% python3 -q
>>> import numpy as np
>>> import numpy.linalg as la
>>> np.set_printoptions(precision=1, suppress=True, linewidth=140)
>>> K = np.loadtxt("m.csv", delimiter=",")
>>> print(K)
[[ 1. -4.  3.  2.  2.  1.  2.]
 [ 1.  0.  2.  0.  2.  0.  0.]
 [ 2.  0.  2.  0.  3.  1.  1.]
 [ 3.  0.  0.  0.  3.  1.  0.]
 [ 1. -4.  1.  2.  1.  3.  2.]
 [ 0. -6.  3.  3.  2.  0.  2.]
 [ 1. -4.  0.  2.  0.  3.  0.]
 [ 2. -4.  1.  2.  0.  0.  3.]
 [ 2. -2.  2.  1.  0.  2.  2.]]
>>> # null space of dimension 1
>>> rk = la.matrix_rank(K)
>>> print(rk)
6
>>> null = la.svd(K)[2][rk:].T
>>> print(null.shape)
(7, 1)
>>> print(np.round(null[:, 0] / null[np.abs(null[:, 0]).round(6).argmax(), 0], 1) + 0)
[0.  0.5 0.  1.  0.  0.  0. ]
>>> print(np.round(K @ null, 1) + 0)
[[0.]
 [0.]
 [0.]
 [0.]
 [0.]
 [0.]
 [0.]
 [0.]
 [0.]]
>>> u, g = K[0], K[4]
>>> print(u @ u)
39.0
>>> p = (u @ g) / (u @ u) * u
>>> print(p)
[ 0.8 -3.4  2.5  1.7  1.7  0.8  1.7]
>>> print(round(la.norm(u + g) ** 2 + la.norm(u - g) ** 2, 1))
150.0
>>> print(la.matrix_rank(np.outer(u, g)))
1
>>> print(np.round(K @ la.pinv(K) @ K, 1) + 0)
[[ 1. -4.  3.  2.  2.  1.  2.]
 [ 1.  0.  2.  0.  2.  0.  0.]
 [ 2.  0.  2.  0.  3.  1.  1.]
 [ 3.  0.  0.  0.  3.  1.  0.]
 [ 1. -4.  1.  2.  1.  3.  2.]
 [ 0. -6.  3.  3.  2.  0.  2.]
 [ 1. -4.  0.  2.  0.  3.  0.]
 [ 2. -4.  1.  2.  0.  0.  3.]
 [ 2. -2.  2.  1.  0.  2.  2.]]
>>> print(la.lstsq(K[:-1].T, K[-1])[2])
6
>>> print(np.unique(K.round(6), axis=0).shape)
(9, 7)
>>> out = K / la.norm(K, axis=1, keepdims=True)
>>> gram = out @ out.T
>>> print((np.abs(gram) > 0.9).astype(int))
[[1 0 0 0 0 1 0 0 0]
 [0 1 1 0 0 0 0 0 0]
 [0 1 1 0 0 0 0 0 0]
 [0 0 0 1 0 0 0 0 0]
 [0 0 0 0 1 0 1 0 0]
 [1 0 0 0 0 1 0 0 0]
 [0 0 0 0 1 0 1 0 0]
 [0 0 0 0 0 0 0 1 0]
 [0 0 0 0 0 0 0 0 1]]
>>> print((gram - 2 * np.eye(9)).round(6).argmax(axis=1))
[5 2 1 2 6 0 4 0 4]
>>> print(gram)
[[1.  0.6 0.6 0.4 0.9 1.  0.7 0.9 0.8]
 [0.6 1.  0.9 0.7 0.3 0.4 0.1 0.2 0.4]
 [0.6 0.9 1.  0.8 0.5 0.4 0.2 0.4 0.6]
 [0.4 0.7 0.8 1.  0.3 0.2 0.3 0.2 0.4]
 [0.9 0.3 0.5 0.3 1.  0.8 0.9 0.8 0.9]
 [1.  0.4 0.4 0.2 0.8 1.  0.7 0.8 0.7]
 [0.7 0.1 0.2 0.3 0.9 0.7 1.  0.7 0.7]
 [0.9 0.2 0.4 0.2 0.8 0.8 0.7 1.  0.8]
 [0.8 0.4 0.6 0.4 0.9 0.7 0.7 0.8 1. ]]
>>> W0 = np.array([[0, 0, 3, 1, 8, 9, 9],
...     [0, 0, 0, 9, 4, 4, 6],
...     [0, 0, 0, 9, 7, 9, 9],
...     [0, 0, 0, 0, 5, 2, 5],
...     [0, 0, 0, 0, 0, 1, 2],
...     [0, 0, 0, 0, 0, 0, 6],
...     [0, 0, 0, 0, 0, 0, 0]])
>>> print(W0)
[[0 0 3 1 8 9 9]
 [0 0 0 9 4 4 6]
 [0 0 0 9 7 9 9]
 [0 0 0 0 5 2 5]
 [0 0 0 0 0 1 2]
 [0 0 0 0 0 0 6]
 [0 0 0 0 0 0 0]]
>>> # triangular
>>> t3 = np.stack([W0, 5 * W0, W0[::-1]])
>>> print(la.matrix_rank(t3))
[5 5 5]
>>> print(la.det(t3))
[0. 0. 0.]
